>>> import numpy as np
>>> np.set_printoptions(suppress=True, linewidth=200)
>>> A = np.vander(np.arange(5) - 2, 4, increasing=True)
>>> A
array([[ 1, -2,  4, -8],
       [ 1, -1,  1, -1],
       [ 1,  0,  0,  0],
       [ 1,  1,  1,  1],
       [ 1,  2,  4,  8]])
>>> w1 = np.array([[-2, -9, 7, 9], [-2, 5, 7, -1], [6, -8, -1, 0], [3, 4, 2, 9]])
>>> coef = np.array([3, 1, 0, 3])
>>> hid = np.maximum(A @ w1 + coef, 0)
>>> (hid > 0).astype(int)
array([[1, 0, 0, 0],
       [1, 0, 0, 1],
       [1, 0, 1, 1],
       [1, 0, 1, 1],
       [1, 1, 1, 1]])
>>> W2 = np.array([[2, 1], [2, 0], [1, 0], [2, 1]])
>>> w1 @ W2
array([[ 3,  7],
       [11, -3],
       [-5,  6],
       [34, 12]])
>>> (hid @ W2).round(6).argmax(axis=1)
array([0, 0, 0, 0, 0])
>>> r0, v = A[4], A[3]
>>> r0 @ v
np.int64(15)
>>> r0 @ r0
np.int64(85)
>>> p = (r0 @ v) / (r0 @ r0) * r0
>>> np.round((v - p) @ r0, 2)
np.float64(-0.0)
>>> np.linalg.matrix_rank(np.outer(r0, v))
np.int64(1)
>>> p.round(2)
array([0.18, 0.35, 0.71, 1.41])
>>> np.round(v - p, 2)
array([ 0.82,  0.65,  0.29, -0.41])
>>> def softmax(z):
...     e = np.exp(z - z.max(axis=-1, keepdims=True))
...     return e / e.sum(axis=-1, keepdims=True)
... 
>>> np.round(softmax(A).sum(axis=1), 2)
array([1., 1., 1., 1., 1.])
>>> np.round(softmax(10 * A[4]), 2) + 0
array([0., 0., 0., 1.])
>>> scores = A @ A.T / np.sqrt(4)
>>> softmax(scores).round(6).argmax(axis=1)
array([0, 0, 0, 4, 4])
>>> np.round(softmax(scores + np.triu(np.full(scores.shape, -np.inf), 1)), 2) + 0
array([[1.  , 0.  , 0.  , 0.  , 0.  ],
       [1.  , 0.  , 0.  , 0.  , 0.  ],
       [0.33, 0.33, 0.33, 0.  , 0.  ],
       [0.01, 0.1 , 0.16, 0.73, 0.  ],
       [0.  , 0.  , 0.  , 0.  , 1.  ]])
>>> np.round(softmax(scores)[4] @ A, 2)
array([1., 2., 4., 8.])
>>> np.round(softmax(scores), 2) + 0
array([[1.  , 0.  , 0.  , 0.  , 0.  ],
       [0.99, 0.  , 0.  , 0.  , 0.  ],
       [0.2 , 0.2 , 0.2 , 0.2 , 0.2 ],
       [0.  , 0.  , 0.  , 0.  , 0.99],
       [0.  , 0.  , 0.  , 0.  , 1.  ]])
>>> Q = A.astype(float).copy()
>>> for j in range(4):
...     Q[:, j] -= Q[:, :j] @ (Q[:, :j].T @ Q[:, j])
...     Q[:, j] /= np.linalg.norm(Q[:, j])
... 
>>> np.round(Q.T @ Q, 2) + 0
array([[1., 0., 0., 0.],
       [0., 1., 0., 0.],
       [0., 0., 1., 0.],
       [0., 0., 0., 1.]])
>>> np.round(Q.T @ A, 2) + 0
array([[ 2.24,  0.  ,  4.47,  0.  ],
       [ 0.  ,  3.16,  0.  , 10.75],
       [ 0.  ,  0.  ,  3.74,  0.  ],
       [ 0.  ,  0.  ,  0.  ,  3.79]])
>>> Q.round(2) + 0
array([[ 0.45, -0.63,  0.53, -0.32],
       [ 0.45, -0.32, -0.27,  0.63],
       [ 0.45,  0.  , -0.53,  0.  ],
       [ 0.45,  0.32, -0.27, -0.63],
       [ 0.45,  0.63,  0.53,  0.32]])
>>> rng = np.random.default_rng(68)
>>> labels = rng.permutation(4)
>>> A2 = A[:, labels] * rng.choice([-1, 1], 4)
>>> A2
array([[-2, -1,  4, -8],
       [-1, -1,  1, -1],
       [ 0, -1,  0,  0],
       [ 1, -1,  1,  1],
       [ 2, -1,  4,  8]])
>>> Uu, _, Vh = np.linalg.svd(A.T @ A2)
>>> np.round(np.linalg.lstsq(A, A2)[0], 2) + 0
array([[ 0., -1.,  0.,  0.],
       [ 1.,  0.,  0.,  0.],
       [ 0.,  0.,  1.,  0.],
       [ 0.,  0.,  0.,  1.]])
>>> labels
array([1, 0, 2, 3])
>>> J = np.loadtxt("a.csv", delimiter=",")
>>> J
array([[-3.,  0.,  0.,  0.,  0.,  0.,  0.,  0.,  0.],
       [ 0.,  3.,  0.,  0.,  0.,  0.,  0.,  0.,  0.],
       [ 0.,  0., -1.,  0.,  0.,  0.,  0.,  0.,  0.],
       [ 0.,  0.,  0.,  3.,  0.,  0.,  0.,  0.,  0.],
       [ 0.,  0.,  0.,  0.,  3.,  0.,  0.,  0.,  0.],
       [ 0.,  0.,  0.,  0.,  0.,  3.,  0.,  0.,  0.],
       [ 0.,  0.,  0.,  0.,  0.,  0.,  1.,  0.,  0.],
       [ 0.,  0.,  0.,  0.,  0.,  0.,  0., -3.,  0.],
       [ 0.,  0.,  0.,  0.,  0.,  0.,  0.,  0., -1.]])
>>> vals, vecs = np.linalg.eigh(J)
>>> x = np.array([2, 3, 0, 5, -1, -6, 0, -9, -6])
>>> round(x @ J @ x / (x @ x), 2), vals[0], vals[-1]
(np.float64(-0.41), np.float64(-3.0), np.float64(3.0))
>>> np.abs(J).sum(axis=1).max(), np.abs(vals).max()
(np.float64(3.0), np.float64(3.0))
>>> np.round(np.linalg.eigvalsh(J[1:, 1:]), 2)
array([-3., -1., -1.,  1.,  3.,  3.,  3.,  3.])
>>> r0 = np.array([0, 2, 0, 2, 3, 0, 1, 1, 4])
>>> A2 = J + np.outer(r0, np.eye(9)[6])
>>> np.linalg.matrix_rank(A2 - J)
np.int64(1)
>>> np.linalg.matrix_rank(np.linalg.inv(A2) - np.linalg.inv(J), tol=1e-8)
np.int64(1)
>>> A2
array([[-3.,  0.,  0.,  0.,  0.,  0.,  0.,  0.,  0.],
       [ 0.,  3.,  0.,  0.,  0.,  0.,  2.,  0.,  0.],
       [ 0.,  0., -1.,  0.,  0.,  0.,  0.,  0.,  0.],
       [ 0.,  0.,  0.,  3.,  0.,  0.,  2.,  0.,  0.],
       [ 0.,  0.,  0.,  0.,  3.,  0.,  3.,  0.,  0.],
       [ 0.,  0.,  0.,  0.,  0.,  3.,  0.,  0.,  0.],
       [ 0.,  0.,  0.,  0.,  0.,  0.,  2.,  0.,  0.],
       [ 0.,  0.,  0.,  0.,  0.,  0.,  1., -3.,  0.],
       [ 0.,  0.,  0.,  0.,  0.,  0.,  4.,  0., -1.]])
>>> x = np.array([-2, 0, -1, -1])
>>> target = A @ x
>>> coef, lr = np.zeros(4), 1 / np.linalg.norm(A, 2) ** 2
>>> for i in range(6):
...     coef -= lr * A.T @ (A @ coef - target)
...     if i % 2 == 0: print(i, round(np.linalg.norm(A @ coef - target), 2))
... 
0 7.26
2 4.29
4 2.89
>>> coef.round(2)
array([-0.51, -0.24, -1.21, -0.94])
>>> t = np.radians(30)
>>> r_ = np.eye(9)
>>> r_[4, 4] = r_[2, 2] = np.cos(t)
>>> r_[4, 2], r_[2, 4] = -np.sin(t), np.sin(t)
>>> r_.round(2)
array([[ 1.  ,  0.  ,  0.  ,  0.  ,  0.  ,  0.  ,  0.  ,  0.  ,  0.  ],
       [ 0.  ,  1.  ,  0.  ,  0.  ,  0.  ,  0.  ,  0.  ,  0.  ,  0.  ],
       [ 0.  ,  0.  ,  0.87,  0.  ,  0.5 ,  0.  ,  0.  ,  0.  ,  0.  ],
       [ 0.  ,  0.  ,  0.  ,  1.  ,  0.  ,  0.  ,  0.  ,  0.  ,  0.  ],
       [ 0.  ,  0.  , -0.5 ,  0.  ,  0.87,  0.  ,  0.  ,  0.  ,  0.  ],
       [ 0.  ,  0.  ,  0.  ,  0.  ,  0.  ,  1.  ,  0.  ,  0.  ,  0.  ],
       [ 0.  ,  0.  ,  0.  ,  0.  ,  0.  ,  0.  ,  1.  ,  0.  ,  0.  ],
       [ 0.  ,  0.  ,  0.  ,  0.  ,  0.  ,  0.  ,  0.  ,  1.  ,  0.  ],
       [ 0.  ,  0.  ,  0.  ,  0.  ,  0.  ,  0.  ,  0.  ,  0.  ,  1.  ]])
>>> A2 = J @ r_.T
>>> round(np.linalg.det(r_), 2), round(np.trace(r_), 2)
(np.float64(1.0), np.float64(8.73))
>>> np.round(np.abs(A2 - J).max(axis=0), 2)
array([0. , 0. , 1.5, 0. , 0.5, 0. , 0. , 0. , 0. ])
>>> np.round(np.linalg.svd(J, compute_uv=False), 2), np.round(np.linalg.svd(A2, compute_uv=False), 2)
(array([3., 3., 3., 3., 3., 3., 1., 1., 1.]), array([3., 3., 3., 3., 3., 3., 1., 1., 1.]))
>>> A2.round(2)
array([[-3.  ,  0.  ,  0.  ,  0.  ,  0.  ,  0.  ,  0.  ,  0.  ,  0.  ],
       [ 0.  ,  3.  ,  0.  ,  0.  ,  0.  ,  0.  ,  0.  ,  0.  ,  0.  ],
       [ 0.  ,  0.  , -0.87,  0.  ,  0.5 ,  0.  ,  0.  ,  0.  ,  0.  ],
       [ 0.  ,  0.  ,  0.  ,  3.  ,  0.  ,  0.  ,  0.  ,  0.  ,  0.  ],
       [ 0.  ,  0.  ,  1.5 ,  0.  ,  2.6 ,  0.  ,  0.  ,  0.  ,  0.  ],
       [ 0.  ,  0.  ,  0.  ,  0.  ,  0.  ,  3.  ,  0.  ,  0.  ,  0.  ],
       [ 0.  ,  0.  ,  0.  ,  0.  ,  0.  ,  0.  ,  1.  ,  0.  ,  0.  ],
       [ 0.  ,  0.  ,  0.  ,  0.  ,  0.  ,  0.  ,  0.  , -3.  ,  0.  ],
       [ 0.  ,  0.  ,  0.  ,  0.  ,  0.  ,  0.  ,  0.  ,  0.  , -1.  ]])
>>> np.allclose(np.linalg.norm(J, axis=1), np.linalg.norm(A2, axis=1))
True
>>> A2 = J + rng.integers(-2, 3, (9, 6)) @ rng.integers(-2, 3, (6, 9))
>>> A2
array([[  6.,  -4.,   7.,  -2.,   6.,   2.,   5.,  -8.,   0.],
       [ -1.,   5.,   4.,   8.,  -5.,   0.,   0.,   3.,  -2.],
       [ -5.,  -3.,   4.,  18., -12.,   1.,  -5.,   8.,   3.],
       [  3.,  -3.,  -1.,  -9.,  11.,  -2.,   3.,  -7.,  -2.],
       [  0.,   3.,   1.,   6.,  -4.,   1.,  -1.,   3.,  -1.],
       [  5.,   3.,  -4., -12.,   7.,   4.,   2.,  -5.,  -1.],
       [ -4.,   2.,  -2.,   6.,  -6.,   1.,  -6.,   7.,   1.],
       [ -3.,  -6.,   0.,   8.,  -5.,   2.,  -8.,   2.,   6.],
       [ -2.,  -2.,   2.,   0.,   4.,  -2.,  -6.,   2.,  -5.]])
>>> np.round(np.linalg.svd(A2 - J, compute_uv=False), 2) + 0
array([42.28, 15.73, 12.48,  8.95,  5.75,  1.37,  0.  ,  0.  ,  0.  ])
>>> A2 - J
array([[  9.,  -4.,   7.,  -2.,   6.,   2.,   5.,  -8.,   0.],
       [ -1.,   2.,   4.,   8.,  -5.,   0.,   0.,   3.,  -2.],
       [ -5.,  -3.,   5.,  18., -12.,   1.,  -5.,   8.,   3.],
       [  3.,  -3.,  -1., -12.,  11.,  -2.,   3.,  -7.,  -2.],
       [  0.,   3.,   1.,   6.,  -7.,   1.,  -1.,   3.,  -1.],
       [  5.,   3.,  -4., -12.,   7.,   1.,   2.,  -5.,  -1.],
       [ -4.,   2.,  -2.,   6.,  -6.,   1.,  -7.,   7.,   1.],
       [ -3.,  -6.,   0.,   8.,  -5.,   2.,  -8.,   5.,   6.],
       [ -2.,  -2.,   2.,   0.,   4.,  -2.,  -6.,   2.,  -4.]])
>>> E = np.load("m.npy")
>>> E
array([[ 2,  3,  4],
       [ 5,  6,  7],
       [ 8,  9, 10]])
>>> np.einsum("ij,ji->", E, E)
np.int64(360)
>>> round(float(np.linalg.eigvals(E).sum().real), 2)
18.0
>>> np.round(np.linalg.eigvals(E), 2) + 0
array([18.95, -0.95,  0.  ])
>>> np.kron(np.eye(2, dtype=int), E)
array([[ 2,  3,  4,  0,  0,  0],
       [ 5,  6,  7,  0,  0,  0],
       [ 8,  9, 10,  0,  0,  0],
       [ 0,  0,  0,  2,  3,  4],
       [ 0,  0,  0,  5,  6,  7],
       [ 0,  0,  0,  8,  9, 10]])
>>> np.round(np.linalg.det(E[::-1]), 2)
np.float64(0.0)
>>> m1 = np.loadtxt("sample0.csv", delimiter=",")
>>> m1
array([[1.1, 0. , 9. , 9. , 0. , 3. , 1. , 7. , 1. ],
       [6. , 5.1, 1. , 1. , 7. , 5. , 8. , 4. , 8. ],
       [8. , 3. , 1.1, 7. , 9. , 1. , 2. , 7. , 6. ],
       [3. , 6. , 5. , 5.1, 7. , 7. , 0. , 8. , 8. ],
       [2. , 5. , 6. , 8. , 0.1, 9. , 9. , 5. , 8. ],
       [7. , 0. , 0. , 7. , 2. , 1.1, 5. , 4. , 1. ],
       [0. , 9. , 3. , 0. , 9. , 8. , 9.1, 7. , 5. ],
       [2. , 7. , 4. , 3. , 0. , 8. , 0. , 8.1, 7. ],
       [1. , 0. , 9. , 9. , 0. , 3. , 1. , 7. , 1.1]])
>>> np.round(np.linalg.pinv(J), 2)
array([[-0.33,  0.  ,  0.  ,  0.  ,  0.  ,  0.  ,  0.  ,  0.  ,  0.  ],
       [ 0.  ,  0.33,  0.  ,  0.  ,  0.  ,  0.  ,  0.  ,  0.  ,  0.  ],
       [ 0.  ,  0.  , -1.  ,  0.  ,  0.  ,  0.  ,  0.  ,  0.  ,  0.  ],
       [ 0.  ,  0.  ,  0.  ,  0.33,  0.  ,  0.  ,  0.  ,  0.  ,  0.  ],
       [ 0.  ,  0.  ,  0.  ,  0.  ,  0.33,  0.  ,  0.  ,  0.  ,  0.  ],
       [ 0.  ,  0.  ,  0.  ,  0.  ,  0.  ,  0.33,  0.  ,  0.  ,  0.  ],
       [ 0.  ,  0.  ,  0.  ,  0.  ,  0.  ,  0.  ,  1.  ,  0.  ,  0.  ],
       [ 0.  ,  0.  ,  0.  ,  0.  ,  0.  ,  0.  ,  0.  , -0.33,  0.  ],
       [ 0.  ,  0.  ,  0.  ,  0.  ,  0.  ,  0.  ,  0.  ,  0.  , -1.  ]])
>>> J @ J.T
array([[9., 0., 0., 0., 0., 0., 0., 0., 0.],
       [0., 9., 0., 0., 0., 0., 0., 0., 0.],
       [0., 0., 1., 0., 0., 0., 0., 0., 0.],
       [0., 0., 0., 9., 0., 0., 0., 0., 0.],
       [0., 0., 0., 0., 9., 0., 0., 0., 0.],
       [0., 0., 0., 0., 0., 9., 0., 0., 0.],
       [0., 0., 0., 0., 0., 0., 1., 0., 0.],
       [0., 0., 0., 0., 0., 0., 0., 9., 0.],
       [0., 0., 0., 0., 0., 0., 0., 0., 1.]])
>>> J[:, 0] @ J[:, 3]
np.float64(0.0)
>>> np.round(np.linalg.svd(J, compute_uv=False), 2)
array([3., 3., 3., 3., 3., 3., 1., 1., 1.])
>>> np.round(np.linalg.norm(J, axis=0), 2)
array([3., 3., 1., 3., 3., 3., 1., 3., 1.])
